$ python -q
>>> import numpy as np
>>> from numpy import linalg as LA
>>> np.set_printoptions(precision=2, suppress=True, linewidth=140)
>>> rd = lambda a: np.round(a, 2) + 0
>>> O, _ = LA.qr(np.array([[-1.1, -0.6, -0.2, -1.3, 0.2, -1.4, 0.3, 2.2],
...     [-0.2, -0.4, 0.2, -0.1, 0.5, -0.9, 1.0, 1.7],
...     [-1.0, -1.4, -0.9, -1.0, -0.7, -0.4, -0.1, -1.2],
...     [0.3, 1.2, -1.1, -1.9, 0.6, -0.6, 1.3, 1.0],
...     [-0.5, 1.0, -0.8, 0.7, -1.0, 1.5, -0.7, 1.0],
...     [0.3, -1.5, 2.9, 0.4, -0.6, -1.1, 0.4, -0.8],
...     [2.2, 0.6, -0.5, 1.0, -2.6, -1.7, 1.1, 0.3],
...     [0.3, -2.0, -0.3, -1.4, 1.7, 0.6, 1.6, 0.1]]))
>>> data = 2 * O
>>> rd(data)
array([[-0.8 , -0.17, -0.14, -0.54, -0.74,  0.81,  0.04,  1.35],
       [-0.14, -0.21,  0.04,  0.03,  0.27,  1.16,  1.43, -0.69],
       [-0.72, -0.67, -0.87,  0.3 , -1.08, -0.19, -0.25, -0.95],
       [ 0.22,  0.67, -0.41, -1.68, -0.3 , -0.37,  0.3 , -0.46],
       [-0.36,  0.7 , -0.14,  0.65, -0.41, -1.04,  1.21,  0.48],
       [ 0.22, -0.96,  1.41, -0.38, -0.71, -0.5 ,  0.35, -0.09],
       [ 1.59, -0.03, -0.51,  0.34, -0.9 ,  0.38,  0.16,  0.3 ],
       [ 0.22, -1.27, -0.88, -0.35,  0.8 , -0.59,  0.45,  0.52]])
>>> out = np.array([[1, 2], [2, 2], [-1, 0], [-2, 0], [1, -2], [2, 1], [-1, 2], [-2, 2]])
>>> rd(np.einsum("ij->j", data))
array([ 0.22, -1.94, -1.49, -1.61, -3.07, -0.33,  3.69,  0.46])
>>> LA.matrix_rank(data @ out)
np.int64(2)
>>> np.vstack([data, out.T]).shape
(10, 8)
>>> print(LA.matrix_rank(np.vstack([data, out.T])))
8
>>> M = np.loadtxt("layer10.csv", delimiter=",")
>>> rd(M)
array([[ 0.99,  0.11, -0.09,  0.19, -0.8 ,  0.87,  0.34, -0.37, -1.08,  0.74, -0.35, -0.9 , -0.25, -0.4 ,  0.01, -0.22],
       [ 0.11,  0.6 ,  0.52, -0.25,  0.26,  0.66,  0.57,  0.63,  0.01,  0.12,  0.97, -0.28, -0.12, -0.07,  0.35,  0.31],
       [-0.09,  0.52,  0.9 ,  0.33, -0.5 , -0.33, -1.33, -0.29, -0.55, -0.47, -0.02, -0.26, -0.71, -0.5 , -0.4 ,  0.59],
       [ 0.19, -0.25,  0.33,  1.81,  0.41,  0.15,  0.47, -0.42,  0.7 ,  0.54, -0.44,  0.65,  0.49,  0.26,  0.07,  0.04],
       [-0.8 ,  0.26, -0.5 ,  0.41,  1.1 , -0.12, -0.14, -0.08, -0.8 ,  0.41, -0.18, -0.19,  0.15,  0.92,  0.83,  0.41],
       [ 0.87,  0.66, -0.33,  0.15, -0.12, -0.15, -0.47, -0.38,  0.16,  0.08,  0.57,  0.08,  0.73, -0.2 , -0.28, -0.28],
       [ 0.34,  0.57, -1.33,  0.47, -0.14, -0.47, -0.57,  0.21, -0.25, -0.74, -0.11,  0.65,  0.07, -0.31, -0.76,  0.18],
       [-0.37,  0.63, -0.29, -0.42, -0.08, -0.38,  0.21,  0.47,  1.1 ,  0.61, -1.4 , -0.21, -0.51,  0.16, -0.88,  0.14],
       [-1.08,  0.01, -0.55,  0.7 , -0.8 ,  0.16, -0.25,  1.1 ,  0.71, -0.04,  0.12, -0.47,  0.1 , -0.85,  0.69,  1.03],
       [ 0.74,  0.12, -0.47,  0.54,  0.41,  0.08, -0.74,  0.61, -0.04,  1.53, -0.07,  0.7 , -0.04, -0.94,  0.11,  0.33],
       [-0.35,  0.97, -0.02, -0.44, -0.18,  0.57, -0.11, -1.4 ,  0.12, -0.07,  0.65,  1.14,  0.31, -0.19, -0.21,  1.03],
       [-0.9 , -0.28, -0.26,  0.65, -0.19,  0.08,  0.65, -0.21, -0.47,  0.7 ,  1.14,  0.8 , -0.82,  0.03, -0.1 , -0.38],
       [-0.25, -0.12, -0.71,  0.49,  0.15,  0.73,  0.07, -0.51,  0.1 , -0.04,  0.31, -0.82, -0.01, -0.21, -0.31,  0.18],
       [-0.4 , -0.07, -0.5 ,  0.26,  0.92, -0.2 , -0.31,  0.16, -0.85, -0.94, -0.19,  0.03, -0.21,  0.56, -0.12,  0.5 ],
       [ 0.01,  0.35, -0.4 ,  0.07,  0.83, -0.28, -0.76, -0.88,  0.69,  0.11, -0.21, -0.1 , -0.31, -0.12,  0.38, -1.38],
       [-0.22,  0.31,  0.59,  0.04,  0.41, -0.28,  0.18,  0.14,  1.03,  0.33,  1.03, -0.38,  0.18,  0.5 , -1.38,  0.23]])
>>> evals, evecs = LA.eigh(M)
>>> vec = np.array([-1, 2, 0, 0, 1, 1, -2, 0, -1, 2, 2, 1, -1, -1, 1, 2])
>>> print(rd(vec @ M @ vec / (vec @ vec)), rd(evals[0]), rd(evals[-1]))
1.4 -3.0 3.0
>>> rd(vec @ M @ vec)
np.float64(39.3)
>>> rd(np.abs(M).sum(axis=1).max()), rd(np.abs(evals).max())
(np.float64(8.64), np.float64(3.0))
>>> rk = LA.matrix_rank(M)
>>> rk
np.int64(14)
>>> null = LA.svd(M)[2][rk:].T
>>> [int(LA.matrix_rank(M[:i])) for i in range(1, len(M) + 1)]
[1, 2, 3, 4, 5, 6, 7, 8, 9, 10, 11, 12, 13, 14, 14, 14]
>>> np.allclose(M @ null, 0)
True
>>> [int(LA.matrix_rank(np.delete(M, i, axis=0))) for i in range(16)]
[14, 14, 14, 14, 14, 14, 14, 14, 14, 14, 14, 14, 14, 14, 14, 14]
>>> [int(LA.matrix_rank(M[:, :j + 1])) for j in range(16)]
[1, 2, 3, 4, 5, 6, 7, 8, 9, 10, 11, 12, 13, 14, 14, 14]
>>> out = M / np.sqrt((M ** 2).mean(axis=1, keepdims=True))
>>> LA.matrix_rank(out) == LA.matrix_rank(M)
np.True_
>>> rd(LA.norm(out, axis=1))
array([4., 4., 4., 4., 4., 4., 4., 4., 4., 4., 4., 4., 4., 4., 4., 4.])
>>> LA.matrix_rank(M - M.mean(axis=1, keepdims=True))
np.int64(14)
